In [1]: import numpy as np

In [2]: import numpy.linalg as la

In [3]: np.set_printoptions(precision=3, suppress=True, linewidth=140)

In [4]: tidy = lambda a: np.round(a, 3) + 0

In [5]: other = np.array([[1, 0], [2, 0]])

In [6]: m1 = np.kron(np.eye(2, dtype=int), other)

In [7]: print(m1)
[[1 0 0 0]
 [2 0 0 0]
 [0 0 1 0]
 [0 0 2 0]]

In [8]: Uu, sig, Vh = la.svd(m1)

In [9]: print(tidy(sig))
[2.236 2.236 0.    0.   ]

In [10]: other = Uu[:, :2] @ np.diag(sig[:2]) @ Vh[:2]

In [11]: print(tidy(np.abs(m1 - other).max()))
0.0

In [12]: print(la.matrix_rank(m1, rtol=0.05))
2

In [13]: print(la.matrix_rank(other))
2

In [14]: print(np.argsort(-la.norm(m1, axis=0).round(6), kind="stable")[:3])
[0 2 1]

In [15]: print(la.matrix_power(m1 - np.diag(np.diag(m1)), 4))
[[0 0 0 0]
 [0 0 0 0]
 [0 0 0 0]
 [0 0 0 0]]

In [16]: print([int(la.matrix_rank(la.matrix_power(m1, p))) for p in range(1, 5)])
[2, 2, 2, 2]

In [17]: la.inv(m1)
LinAlgError: Singular matrix


In [18]: Uu, sig, Vh = la.svd(m1)

In [19]: vecs = Vh[:(sig > 1e-8).sum()]

In [20]: rng = np.random.default_rng(325)

In [21]: x = m1[0] + 3 * m1[1] + rng.integers(2) * np.eye(4)[1]

In [22]: print(x)
[7. 0. 0. 0.]

In [23]: print(np.allclose(vecs.T @ vecs @ x, x))
True

In [24]: print(np.diag(vecs.T @ vecs))
[1. 0. 1. 0.]

In [25]: X = np.loadtxt("a.csv", delimiter=",")

In [26]: print(X)
[[ 0.  1. -2. -1.]
 [-1.  0.  0. -2.]
 [ 2.  0.  0.  0.]
 [ 1.  2.  0.  0.]]

In [27]: u = np.array([2, 1])

In [28]: print(np.array([np.convolve(row, u, "same") for row in X]))
[[ 0.  2. -3. -4.]
 [-2. -1.  0. -4.]
 [ 4.  2.  0.  0.]
 [ 2.  5.  2.  0.]]

In [29]: print(np.polyval(u, X[2]))
[5. 1. 1. 1.]

In [30]: print(np.convolve(X[2], u))
[4. 2. 0. 0. 0.]

In [31]: W1 = np.array([[1, 1, 0, -1, -2, 2],
    ...:     [2, 2, 0, -2, 1, 1],
    ...:     [1, 1, -2, -1, 2, -2],
    ...:     [2, 0, 0, -1, 0, 1]])

In [32]: c = np.array([0, -1, -1, 2, -2, 0])

In [33]: hid = np.maximum(X @ W1 + c, 0)

In [34]: print(hid)
[[0. 0. 3. 3. 0. 4.]
 [0. 0. 0. 5. 0. 0.]
 [2. 1. 0. 0. 0. 4.]
 [5. 4. 0. 0. 0. 4.]]

In [35]: print((hid > 0).astype(int))
[[0 0 1 1 0 1]
 [0 0 0 1 0 0]
 [1 1 0 0 0 1]
 [1 1 0 0 0 1]]

In [36]: print((hid > 0).mean(axis=0))
[0.5  0.5  0.25 0.5  0.   0.75]

In [37]: print(la.matrix_rank(hid))
4

In [38]: W2 = np.array([[1, 2, 0], [0, 0, 2], [2, 2, 1], [0, 2, 1], [2, 2, 2], [1, 2, 0]])

In [39]: print((hid @ W2).round(6).argmax(axis=1))
[1 1 1 1]

In [40]: print(hid @ W2)
[[10. 20.  6.]
 [ 0. 10.  5.]
 [ 6. 12.  2.]
 [ 9. 18.  8.]]

In [41]: print(W1 @ W2)
[[-1  0 -3]
 [ 5  4  4]
 [-1 -4  3]
 [ 3  4 -1]]

In [42]: other = X / la.norm(X, axis=1, keepdims=True)

In [43]: gram = other @ other.T

In [44]: print(tidy(la.norm(other, axis=1)))
[1. 1. 1. 1.]

In [45]: print(np.argwhere(np.triu(np.abs(gram) > 0.95, 1)))
[]

In [46]: print(tidy(gram))
[[ 1.     0.365  0.     0.365]
 [ 0.365  1.    -0.447 -0.2  ]
 [ 0.    -0.447  1.     0.447]
 [ 0.365 -0.2    0.447  1.   ]]

In [47]: F = np.loadtxt("data.csv", delimiter=",")

In [48]: print(F)
[[0. 0. 1. 0.]
 [0. 0. 0. 1.]
 [1. 0. 0. 0.]
 [0. 1. 0. 0.]]

In [49]: x = np.array([7, -1, 2, -4])

In [50]: target = F @ x

In [51]: print(target)
[ 2. -4.  7. -1.]

In [52]: print(tidy(la.solve(F, 2 * target)))
[14. -2.  4. -8.]

In [53]: print(tidy(la.solve(F.T, F[1])))
[0. 1. 0. 0.]

In [54]: w, vecs = la.eig(F)

In [55]: print(F @ vecs[:, 0] - w[0] * vecs[:, 0])
[0. 0. 0. 0.]

In [56]: K = np.load("test14.npy")

In [57]: print(K)
[[ 1 -2 -3]
 [-2  4  6]
 [-3  6 58]]

In [58]: u, r1 = K[0], K[1]

In [59]: print(u @ r1)
-28

In [60]: p = (u @ r1) / (u @ u) * u

In [61]: print(p)
[-2.  4.  6.]

In [62]: print(tidy(la.norm(u + r1) ** 2 + la.norm(u - r1) ** 2))
140.0

In [63]: print(r1 - p)
[0. 0. 0.]

In [64]: print(tidy(la.eigvals(K)))
[58.836  0.     4.164]

In [65]: print(tidy(la.det(K[::-1])))
0.0

In [66]: print(tidy(la.det(2 * K)), tidy(la.det(K)))
0.0 0.0

In [67]: print(tidy(la.eigvals(K).sum().real))
63.0

In [68]: print(tidy(la.det(K.T)))
0.0

In [69]: w, vecs = la.eigh(K)

In [70]: print(tidy(la.eigvalsh(K + 5 * np.eye(3))))
[ 5.     9.164 63.836]

In [71]: print(tidy(vecs @ np.diag(w) @ vecs.T))
[[ 1. -2. -3.]
 [-2.  4.  6.]
 [-3.  6. 58.]]

In [72]: print(np.unique(w.round(6) + 0, return_counts=True)[1])
[1 1 1]

In [73]: feats = np.load("run11.npy")

In [74]: print(tidy(feats))
[[ 2.405  0.774  0.677  0.185  0.369]
 [ 0.774  2.043 -0.78  -0.654 -0.469]
 [ 0.677 -0.78   4.292  0.847 -0.88 ]
 [ 0.185 -0.654  0.847  2.3    1.664]
 [ 0.369 -0.469 -0.88   1.664  1.959]]

In [75]: assert feats == feats.T
ValueError: The truth value of an array with more than one element is ambiguous. Use a.any() or a.all()


In [76]: print(np.allclose(feats, feats.T))
True

In [77]: print(tidy(np.sort(np.abs(la.eigvals(feats)))))
[0. 1. 3. 4. 5.]

In [78]: print(tidy(np.abs(la.eigvals(feats)).max()))
5.0

In [79]: w, vecs = la.eigh(feats)

In [80]: x = np.array([9, -1, 3, 0, 9])

In [81]: print(tidy(np.abs(feats).sum(axis=1).max()), tidy(np.abs(w).max()))
7.476 5.0

In [82]: print(tidy(la.eigvalsh(feats[1:, 1:])))
[0.091 1.578 3.999 4.926]

In [83]: print(tidy(x @ feats @ x))
442.158

In [84]: print(tidy(vecs * np.maximum(w, 0) @ vecs.T))
[[ 2.405  0.774  0.677  0.185  0.369]
 [ 0.774  2.043 -0.78  -0.654 -0.469]
 [ 0.677 -0.78   4.292  0.847 -0.88 ]
 [ 0.185 -0.654  0.847  2.3    1.664]
 [ 0.369 -0.469 -0.88   1.664  1.959]]

In [85]: print(tidy(x @ feats @ x / (x @ x)), tidy(w[0]), tidy(w[-1]))
2.571 0.0 5.0

In [86]: Uu, sig, Vh = la.svd(feats)

In [87]: print(np.argmax(sig[:-1] / (sig[1:] + 1e-6)) + 1)
4

In [88]: other = Uu[:, :4] @ np.diag(sig[:4]) @ Vh[:4]

In [89]: print(tidy(other))
[[ 2.405  0.774  0.677  0.185  0.369]
 [ 0.774  2.043 -0.78  -0.654 -0.469]
 [ 0.677 -0.78   4.292  0.847 -0.88 ]
 [ 0.185 -0.654  0.847  2.3    1.664]
 [ 0.369 -0.469 -0.88   1.664  1.959]]

In [90]: print(la.matrix_rank(feats, rtol=0.1))
4

In [91]: E = np.array([[1.0, 0.2, -18.0],
    ...:     [0.7, 0.7, -16.0],
    ...:     [0.9, -1.8, -14.0],
    ...:     [-0.7, 0.4, 0.0],
    ...:     [0.6, -0.6, -32.0]])

In [92]: other = E / np.sqrt((E ** 2).mean(axis=1, keepdims=True))

In [93]: print(tidy(la.norm(other, axis=1)))
[1.732 1.732 1.732 1.732 1.732]

In [94]: print(tidy(E - E.mean(axis=1, keepdims=True)))
[[  6.6     5.8   -12.4  ]
 [  5.567   5.567 -11.133]
 [  5.867   3.167  -9.033]
 [ -0.6     0.5     0.1  ]
 [ 11.267  10.067 -21.333]]

In [95]: print(la.matrix_rank(other) == la.matrix_rank(E))
True

In [96]: print(la.matrix_rank(E - E.mean(axis=1, keepdims=True)))
2

In [97]: labels = rng.permutation(3)

In [98]: other = E[:, labels] * rng.choice([-1, 1], 3)

In [99]: print(other)
[[18.   0.2  1. ]
 [16.   0.7  0.7]
 [14.  -1.8  0.9]
 [-0.   0.4 -0.7]
 [32.  -0.6  0.6]]

In [100]: Uu, _, Vh = la.svd(E.T @ other)

In [101]: print(labels)
[2 1 0]

In [102]: Uu, sig, Vh = la.svd(E)

In [103]: print(tidy(sig))
[42.457  1.979  0.984]

In [104]: other = Uu[:, :1] @ np.diag(sig[:1]) @ Vh[:1]

In [105]: print(tidy(la.norm(E - other, 2)), tidy(sig[1]))
1.979 1.979

In [106]: gram = E.T @ E

In [107]: print((E @ E.T).shape)
(5, 5)

In [108]: print(np.allclose(gram, gram.T))
True

In [109]: print(tidy(la.svd(E, compute_uv=False) ** 2))
[1802.557    3.915    0.969]

In [110]: print(la.matrix_rank(gram))
3

In [111]: data = np.load("case16.npy")

In [112]: print(data)
[[ 7 -1 -1 -5 -5]
 [-1 15  2 -5  3]
 [ 2  1 13  3 -2]
 [-1 -4  4 12 -3]
 [ 0  3 -5 -5 28]]

In [113]: O, R = la.qr(data)

In [114]: print(tidy(O @ R))
[[ 7. -1. -1. -5. -5.]
 [-1. 15.  2. -5.  3.]
 [ 2.  1. 13.  3. -2.]
 [-1. -4.  4. 12. -3.]
 [ 0.  3. -5. -5. 28.]]

In [115]: print(tidy(abs(R[0, 0])), tidy(la.norm(data[:, 0])))
7.416 7.416

In [116]: u = np.array([0, 3])

In [117]: mat = -1 * np.eye(2) + np.outer(u, u)

In [118]: print(mat)
[[-1.  0.]
 [ 0.  8.]]

In [119]: w, vecs = la.eig(mat)

In [120]: print(np.prod(w))
-8.0

In [121]: print([round(float(la.det(mat[:i, :i])), 2) + 0 for i in range(1, 3)])
[-1.0, -8.0]

In [122]: print(tidy(la.eigvalsh(mat).min()))
-1.0

In [123]: print((mat + mat.T) / 2)
[[-1.  0.]
 [ 0.  8.]]

In [124]: print(tidy(la.matrix_power(mat, 2)))
[[ 1.  0.]
 [ 0. 64.]]

In [125]: print(tidy(np.sort(np.abs(la.eigvals(mat)))))
[1. 8.]

In [126]: print((mat - mat.T) / 2)
[[0. 0.]
 [0. 0.]]

In [127]: print(tidy(np.abs(la.eigvals(mat)).max()))
8.0

In [128]: print(np.allclose(mat @ mat.T, mat.T @ mat))
True

In [129]: O, R = la.qr(mat)

In [130]: print(O @ R)
[[-1.  0.]
 [ 0.  8.]]

In [131]: print(abs(R[0, 0]), tidy(la.norm(mat[:, 0])))
1.0 1.0

In [132]: w, vecs = la.eigh(mat)

In [133]: x = np.array([-3, -1])

In [134]: print(np.abs(mat).sum(axis=1).max(), np.abs(w).max())
8.0 8.0

In [135]: print(tidy(la.eigvalsh(mat[1:, 1:])))
[8.]

In [136]: print(vecs * np.maximum(w, 0) @ vecs.T)
[[0. 0.]
 [0. 8.]]

In [137]: print(x @ mat @ x / (x @ x), w[0], w[-1])
-0.1 -1.0 8.0
